In [1]: import numpy as np

In [2]: from numpy import linalg as LA

In [3]: np.set_printoptions(precision=2, suppress=True, linewidth=200)

In [4]: rnd = lambda a: np.round(a, 2) + 0

In [5]: A = np.diag(np.array([-1, -2, 1, -1, 0, 0]))

In [6]: A
Out[6]: 
array([[-1,  0,  0,  0,  0,  0],
       [ 0, -2,  0,  0,  0,  0],
       [ 0,  0,  1,  0,  0,  0],
       [ 0,  0,  0, -1,  0,  0],
       [ 0,  0,  0,  0,  0,  0],
       [ 0,  0,  0,  0,  0,  0]])

In [7]: W1 = np.array([[-5, 5], [-1, 2], [5, -2], [-3, 1], [3, -4], [-1, -4]])

In [8]: b = np.array([-8, 8])

In [9]: H = np.maximum(A @ W1 + b, 0)

In [10]: H
Out[10]: 
array([[0, 3],
       [0, 4],
       [0, 6],
       [0, 7],
       [0, 8],
       [0, 8]])

In [11]: (H > 0).mean(axis=0)
Out[11]: array([0., 1.])

In [12]: W2 = np.array([[1, 0, 2], [1, 2, 1]])

In [13]: (H @ W2).round(6).argmax(axis=1)
Out[13]: array([1, 1, 1, 1, 1, 1])

In [14]: H @ W2
Out[14]: 
array([[ 3,  6,  3],
       [ 4,  8,  4],
       [ 6, 12,  6],
       [ 7, 14,  7],
       [ 8, 16,  8],
       [ 8, 16,  8]])

In [15]: X = np.loadtxt("arr.csv", delimiter=",")

In [16]: X
Out[16]: 
array([[ 0.,  0.,  0.,  0.],
       [ 0.,  2.,  0.,  0.],
       [ 0.,  0., -2.,  0.],
       [ 0.,  0.,  0.,  1.]])

In [17]: Uu, s, Vt = LA.svd(X)

In [18]: V = Vt[:(s > 1e-8).sum()]

In [19]: rng = np.random.default_rng(9)

In [20]: vec = X[1] + 2 * X[0] + rng.integers(2) * np.eye(4)[0]

In [21]: vec
Out[21]: array([0., 2., 0., 0.])

In [22]: np.diag(V.T @ V)
Out[22]: array([0., 1., 1., 1.])

In [23]: LA.matrix_rank(np.vstack([X, vec]))
Out[23]: np.int64(3)

In [24]: np.allclose(V.T @ V @ vec, vec)
Out[24]: True

In [25]: evals, V = LA.eigh(X)

In [26]: np.abs(V[:, -1]).round(6).argmax()
Out[26]: np.int64(1)

In [27]: evals.sum(), np.trace(X)
Out[27]: (np.float64(1.0), np.float64(1.0))

In [28]: V.T @ X @ V
Out[28]: 
array([[-2.,  0.,  0.,  0.],
       [ 0.,  0.,  0.,  0.],
       [ 0.,  0.,  1.,  0.],
       [ 0.,  0.,  0.,  2.]])

In [29]: rnd(LA.eigvalsh(X + -3 * np.eye(4)))
Out[29]: array([-5., -3., -2., -1.])

In [30]: rnd(LA.svd(X, compute_uv=False))
Out[30]: array([2., 2., 1., 0.])

In [31]: (evals > 1e-8).sum(), (evals < -1e-8).sum()
Out[31]: (np.int64(2), np.int64(1))

In [32]: np.abs(V[:, -1])
Out[32]: array([0., 1., 0., 0.])

In [33]: P = np.triu(np.array([[3, 3, 2, 3], [1, 1, 3, 1], [3, 2, 0, 0], [2, 2, 1, 3]]), 1) + np.eye(4)

In [34]: A2 = P @ X @ LA.inv(P)

In [35]: rnd(LA.det(A2))
Out[35]: np.float64(0.0)

In [36]: P @ X - X @ P
Out[36]: 
array([[  0.,   6.,  -4.,   3.],
       [  0.,   0., -12.,  -1.],
       [  0.,   0.,   0.,   0.],
       [  0.,   0.,   0.,   0.]])

In [37]: np.trace(A2), np.trace(X)
Out[37]: (np.float64(1.0), np.float64(1.0))

In [38]: M = np.load("w.npy")

In [39]: M
Out[39]: 
array([[ -3,  -3,  -3,  -3],
       [ -3,  -6,  -6,  -6],
       [ -3,  -6,  -9,  -9],
       [ -3,  -6,  -9, -12]])

In [40]: evals, V = LA.eig(M)

In [41]: rnd(np.prod(evals))
Out[41]: np.float64(81.0)

In [42]: rnd(M @ V[:, 0] - evals[0] * V[:, 0])
Out[42]: array([0., 0., 0., 0.])

In [43]: rnd(np.sort(LA.eigvals(M @ M)))
Out[43]: array([  0.72,   1.63,   9.  , 618.65])

In [44]: rnd(np.sort(LA.eigvals(LA.inv(M))))
Out[44]: array([-1.18, -0.78, -0.33, -0.04])

In [45]: rnd(np.sort(LA.eigvals(M.T)))
Out[45]: array([-24.87,  -3.  ,  -1.28,  -0.85])

In [46]: rnd(evals)
Out[46]: array([-24.87,  -3.  ,  -1.28,  -0.85])

In [47]: C2 = M.T @ M

In [48]: rnd(LA.eigvalsh(C2)[::-1])
Out[48]: array([618.65,   9.  ,   1.63,   0.72])

In [49]: np.trace(C2), (M ** 2).sum()
Out[49]: (np.int64(630), np.int64(630))

In [50]: np.allclose(C2, C2.T)
Out[50]: True

In [51]: LA.matrix_rank(C2)
Out[51]: np.int64(4)

In [52]: (M @ M.T).shape
Out[52]: (4, 4)
